$ python -q
>>> import numpy as np
>>> np.set_printoptions(suppress=True, linewidth=100)
>>> def tidy(a):
...     return np.round(a, 4) + 0
... 
>>> F = np.load("out0.npy")
>>> F
array([[-2.,  1.,  0.,  0.,  0.,  0.,  0.,  0.,  0.],
       [ 0., -2.,  1.,  0.,  0.,  0.,  0.,  0.,  0.],
       [ 0.,  0., -2.,  1.,  0.,  0.,  0.,  0.,  0.],
       [ 0.,  0.,  0., -2.,  1.,  0.,  0.,  0.,  0.],
       [ 0.,  0.,  0.,  0., -2.,  1.,  0.,  0.,  0.],
       [ 0.,  0.,  0.,  0.,  0., -2.,  1.,  0.,  0.],
       [ 0.,  0.,  0.,  0.,  0.,  0., -2.,  1.,  0.],
       [ 0.,  0.,  0.,  0.,  0.,  0.,  0., -2.,  1.],
       [ 0.,  0.,  0.,  0.,  0.,  0.,  0.,  0., -2.]])
>>> other = np.linalg.inv(F)
>>> tidy(np.linalg.cond(F))
np.float64(2.7478)
>>> tidy(np.linalg.det(F) * np.linalg.det(other))
np.float64(1.0)
>>> tidy(np.linalg.det(F) * other)
array([[256., 128.,  64.,  32.,  16.,   8.,   4.,   2.,   1.],
       [  0., 256., 128.,  64.,  32.,  16.,   8.,   4.,   2.],
       [  0.,   0., 256., 128.,  64.,  32.,  16.,   8.,   4.],
       [  0.,   0.,   0., 256., 128.,  64.,  32.,  16.,   8.],
       [  0.,   0.,   0.,   0., 256., 128.,  64.,  32.,  16.],
       [  0.,   0.,   0.,   0.,   0., 256., 128.,  64.,  32.],
       [  0.,   0.,   0.,   0.,   0.,   0., 256., 128.,  64.],
       [  0.,   0.,   0.,   0.,   0.,   0.,   0., 256., 128.],
       [  0.,   0.,   0.,   0.,   0.,   0.,   0.,   0., 256.]])
>>> (np.abs(other) > 1e-9).astype(int)
array([[1, 1, 1, 1, 1, 1, 1, 1, 1],
       [0, 1, 1, 1, 1, 1, 1, 1, 1],
       [0, 0, 1, 1, 1, 1, 1, 1, 1],
       [0, 0, 0, 1, 1, 1, 1, 1, 1],
       [0, 0, 0, 0, 1, 1, 1, 1, 1],
       [0, 0, 0, 0, 0, 1, 1, 1, 1],
       [0, 0, 0, 0, 0, 0, 1, 1, 1],
       [0, 0, 0, 0, 0, 0, 0, 1, 1],
       [0, 0, 0, 0, 0, 0, 0, 0, 1]])
>>> tidy(np.linalg.slogdet(F)[0])
np.float64(-1.0)
>>> Q, V = np.linalg.qr(F[:, :4])[0], np.linalg.qr(F[:, 4:])[0]
>>> s = np.linalg.svd(Q.T @ V, compute_uv=False)
>>> tidy(np.linalg.norm(Q @ Q.T - V @ V.T, 2))
np.float64(1.0)
>>> tidy(s)
array([0.4998, 0.    , 0.    , 0.    ])
>>> tidy(np.degrees(np.arccos(s.clip(0, 1))))
array([60.0121, 90.    , 90.    , 90.    ])
>>> (s > 0.9).sum()
np.int64(0)
>>> x = np.array([8, -4, 9, 6, 1, 0, -3, 8, 1])
>>> y = F @ x
>>> beta, lr = np.zeros(9), 1 / np.linalg.norm(F, 2) ** 2
>>> for i in range(200):
...     beta -= lr * F.T @ (F @ beta - y)
...     if i % 50 == 0: print(i, round(np.linalg.norm(F @ beta - y), 4))
... 
0 12.5086
50 0.0062
100 0.0
150 0.0
>>> tidy(beta)
array([ 8., -4.,  9.,  6.,  1.,  0., -3.,  8.,  1.])
>>> tidy(np.linalg.cond(F))
np.float64(2.7478)
>>> F.shape
(9, 9)
>>> F.sum(axis=0)
array([-2., -1., -1., -1., -1., -1., -1., -1., -1.])
>>> np.count_nonzero(F)
np.int64(17)
>>> tidy(np.linalg.norm(F))
np.float64(6.6332)
>>> tidy(np.linalg.svd(F, compute_uv=False))
array([2.9649, 2.861 , 2.6924, 2.4663, 2.1934, 1.8892, 1.5764, 1.2897, 1.079 ])
>>> W0 = np.load("sample3.npy")
>>> W0
array([[-1,  2,  2,  2,  2, -2, -1,  1, -1],
       [-1, -1,  2,  2,  2,  2, -2, -1,  1],
       [ 1, -1, -1,  2,  2,  2,  2, -2, -1],
       [-1,  1, -1, -1,  2,  2,  2,  2, -2],
       [-2, -1,  1, -1, -1,  2,  2,  2,  2],
       [ 2, -2, -1,  1, -1, -1,  2,  2,  2],
       [ 2,  2, -2, -1,  1, -1, -1,  2,  2],
       [ 2,  2,  2, -2, -1,  1, -1, -1,  2],
       [ 2,  2,  2,  2, -2, -1,  1, -1, -1]])
>>> left, s, Vh = np.linalg.svd(W0, full_matrices=False)
>>> tidy(s / s[0])
array([1.    , 1.    , 0.809 , 0.809 , 0.6609, 0.6609, 0.5812, 0.1407, 0.1407])
>>> (s > 1e-8).sum()
np.int64(9)
>>> def softmax(z):
...     e = np.exp(z - z.max(axis=-1, keepdims=True))
...     return e / e.sum(axis=-1, keepdims=True)
... 
>>> tidy(softmax(10 * W0[3]))
array([0.  , 0.  , 0.  , 0.  , 0.25, 0.25, 0.25, 0.25, 0.  ])
>>> att = W0 @ W0.T / np.sqrt(9)
>>> tidy(softmax(att))
array([[0.992 , 0.0034, 0.0001, 0.0005, 0.    , 0.    , 0.0005, 0.0001, 0.0034],
       [0.0034, 0.992 , 0.0034, 0.0001, 0.0005, 0.    , 0.    , 0.0005, 0.0001],
       [0.0001, 0.0034, 0.992 , 0.0034, 0.0001, 0.0005, 0.    , 0.    , 0.0005],
       [0.0005, 0.0001, 0.0034, 0.992 , 0.0034, 0.0001, 0.0005, 0.    , 0.    ],
       [0.    , 0.0005, 0.0001, 0.0034, 0.992 , 0.0034, 0.0001, 0.0005, 0.    ],
       [0.    , 0.    , 0.0005, 0.0001, 0.0034, 0.992 , 0.0034, 0.0001, 0.0005],
       [0.0005, 0.    , 0.    , 0.0005, 0.0001, 0.0034, 0.992 , 0.0034, 0.0001],
       [0.0001, 0.0005, 0.    , 0.    , 0.0005, 0.0001, 0.0034, 0.992 , 0.0034],
       [0.0034, 0.0001, 0.0005, 0.    , 0.    , 0.0005, 0.0001, 0.0034, 0.992 ]])
>>> tidy(softmax(att)[3] @ W0)
array([-0.9948,  0.9868, -0.9918, -0.9878,  1.9888,  1.9964,  1.9968,  1.9854, -1.9798])
>>> rng = np.random.default_rng(0)
>>> labels = rng.permutation(9)
>>> other = W0[:, labels] * rng.choice([-1, 1], 9)
>>> other
array([[ 2, -2,  2, -1,  2, -1,  1, -1, -2],
       [ 2,  2,  2, -2,  2,  1, -1, -1,  1],
       [ 2,  2, -1,  2,  2, -1, -2,  1,  1],
       [ 2,  2, -1,  2, -1, -2,  2, -1, -1],
       [-1,  2,  1,  2, -1,  2,  2, -2,  1],
       [-1, -1, -1,  2,  1,  2,  2,  2,  2],
       [ 1, -1, -2, -1, -1,  2,  2,  2, -2],
       [-1,  1,  2, -1, -2,  2, -1,  2, -2],
       [-2, -1,  2,  1,  2, -1, -1,  2, -2]])
>>> left, _, Vh = np.linalg.svd(W0.T @ other)
>>> tidy(left @ Vh)
array([[ 0.,  0.,  0.,  0.,  0.,  0.,  0.,  1.,  0.],
       [ 0.,  0.,  0.,  0.,  0.,  0.,  0.,  0., -1.],
       [ 0.,  0.,  1.,  0.,  0.,  0.,  0.,  0.,  0.],
       [ 0.,  0.,  0.,  0.,  1.,  0.,  0.,  0.,  0.],
       [ 1.,  0.,  0.,  0.,  0.,  0.,  0.,  0.,  0.],
       [ 0.,  1.,  0.,  0.,  0.,  0.,  0.,  0.,  0.],
       [ 0.,  0.,  0.,  1.,  0.,  0.,  0.,  0.,  0.],
       [ 0.,  0.,  0.,  0.,  0.,  0.,  1.,  0.,  0.],
       [ 0.,  0.,  0.,  0.,  0.,  1.,  0.,  0.,  0.]])
>>> labels
array([4, 5, 2, 6, 3, 8, 7, 0, 1])
>>> tidy(np.linalg.lstsq(W0, other)[0])
array([[ 0.,  0.,  0.,  0.,  0.,  0.,  0.,  1.,  0.],
       [ 0.,  0.,  0.,  0.,  0.,  0.,  0.,  0., -1.],
       [ 0.,  0.,  1.,  0.,  0.,  0.,  0.,  0.,  0.],
       [ 0.,  0.,  0.,  0.,  1.,  0.,  0.,  0.,  0.],
       [ 1.,  0.,  0.,  0.,  0.,  0.,  0.,  0.,  0.],
       [ 0.,  1.,  0.,  0.,  0.,  0.,  0.,  0.,  0.],
       [ 0.,  0.,  0.,  1.,  0.,  0.,  0.,  0.,  0.],
       [ 0.,  0.,  0.,  0.,  0.,  0.,  1.,  0.,  0.],
       [ 0.,  0.,  0.,  0.,  0.,  1.,  0.,  0.,  0.]])
>>> other.sum(axis=1)
array([0, 6, 6, 2, 6, 8, 0, 0, 0])
>>> np.count_nonzero(other)
np.int64(81)
>>> other - other[0]
array([[ 0,  0,  0,  0,  0,  0,  0,  0,  0],
       [ 0,  4,  0, -1,  0,  2, -2,  0,  3],
       [ 0,  4, -3,  3,  0,  0, -3,  2,  3],
       [ 0,  4, -3,  3, -3, -1,  1,  0,  1],
       [-3,  4, -1,  3, -3,  3,  1, -1,  3],
       [-3,  1, -3,  3, -1,  3,  1,  3,  4],
       [-1,  1, -4,  0, -3,  3,  1,  3,  0],
       [-3,  3,  0,  0, -4,  3, -2,  3,  0],
       [-4,  1,  0,  2,  0,  0, -2,  3,  0]])
>>> np.diff(other, axis=0)
array([[ 0,  4,  0, -1,  0,  2, -2,  0,  3],
       [ 0,  0, -3,  4,  0, -2, -1,  2,  0],
       [ 0,  0,  0,  0, -3, -1,  4, -2, -2],
       [-3,  0,  2,  0,  0,  4,  0, -1,  2],
       [ 0, -3, -2,  0,  2,  0,  0,  4,  1],
       [ 2,  0, -1, -3, -2,  0,  0,  0, -4],
       [-2,  2,  4,  0, -1,  0, -3,  0,  0],
       [-1, -2,  0,  2,  4, -3,  0,  0,  0]])
>>> other.sum(axis=0)
array([ 4,  4,  4,  4,  4,  4,  4,  4, -4])
>>> tidy(other.mean(axis=0))
array([ 0.4444,  0.4444,  0.4444,  0.4444,  0.4444,  0.4444,  0.4444,  0.4444, -0.4444])
>>> tidy(np.linalg.svd(other, compute_uv=False))
array([6.8826, 6.8826, 5.5678, 5.5678, 4.5488, 4.5488, 4.    , 0.9683, 0.9683])
>>> np.unravel_index(np.abs(other).argmax(), other.shape)
(np.int64(0), np.int64(0))
>>> tidy(np.linalg.norm(other))
np.float64(14.6969)
>>> other = W0 / np.sqrt((W0 ** 2).mean(axis=1, keepdims=True))
>>> tidy(other[2])
array([ 0.6124, -0.6124, -0.6124,  1.2247,  1.2247,  1.2247,  1.2247, -1.2247, -0.6124])
>>> J = np.loadtxt("mat.csv", delimiter=",")
>>> J
array([[-0.7, -0.4,  0.8,  0.9,  0.3,  1.6, -1.3, -0.1,  0.4, -0.7,  0.5, -0.1,  0.4, -0.6,  0.9,
         0. ],
       [ 0.1,  1.9, -0.5, -0.8, -0.2, -1.1, -0.8, -0.7,  0.5,  1.7,  0.7, -1.4, -0.1, -1. , -0.3,
         0.6],
       [ 0.4,  1.6, -0.2, -1.8, -1. , -1.4,  0.9, -0.2,  0.3, -1.3,  0.7,  0. , -0.1,  2.2,  0.8,
        -0.2],
       [-0.9,  0.2,  0.7, -0.9, -0.9,  0.7, -0.7,  0.8, -0.1,  0.9,  1.3, -0.3, -1.4, -1.4,  1.2,
        -1. ],
       [ 0.8,  0.6,  1. , -1.4,  1.7, -1.3,  1.5,  1. ,  1.6,  0.4, -0.1,  1.4,  0.9, -0.6, -0.3,
         0.2],
       [ 0.3, -0.8, -1.7, -0.1, -2.1, -0.4,  0.7,  0.9,  0.7,  1.3, -1.7,  1.9, -0.4, -0.9, -0.2,
         0.8],
       [ 0.3, -0.6,  0.2,  1.2,  1.8,  0.1,  0.6, -0.8, -1.7, -0.1, -0.6,  0.5,  1.5, -0.6, -0.9,
        -1.3],
       [-0.9, -0.6,  0.3,  1.5,  2.5,  0. ,  0.3, -2.3,  0. , -0.7, -1.2, -3.2, -1.5,  2.9,  1.3,
         0.3],
       [-0.8,  2.3,  0.9, -0.5, -0.7, -0.4, -1. ,  0.8, -1.3,  1.4,  0.9,  0. ,  0.4,  0.8, -1.3,
        -0.5],
       [ 0.4, -0.3,  0.8,  0.1, -0.7, -0.4,  2. ,  2.1, -0.9, -1.5, -0.4,  0.1,  1.5,  0.7,  1.6,
        -1.7],
       [-0.9,  1.8, -0.7,  0.7, -0.2,  1.3,  1.2, -0.2,  0.4, -0.5,  0.4,  0.7, -0.1,  1.5,  0.4,
        -1. ],
       [ 0. , -0.2,  1.9,  0.1,  0.5,  0.4, -0.5,  0.8,  0.3,  1.1, -0.6,  1.6, -1.5, -0.3, -0.7,
         0.2]])
>>> gram = J.T @ J
>>> np.trace(gram), (J ** 2).sum()
(np.float64(208.57), np.float64(208.57))
>>> tidy(np.linalg.svd(J, compute_uv=False) ** 2)
array([54.1242, 34.6795, 31.7074, 22.4198, 20.5166, 14.6535, 12.1046,  8.4226,  5.6996,  3.0268,
        0.7179,  0.4975])
>>> np.linalg.matrix_rank(gram)
np.int64(12)
>>> (J @ J.T).shape
(12, 12)
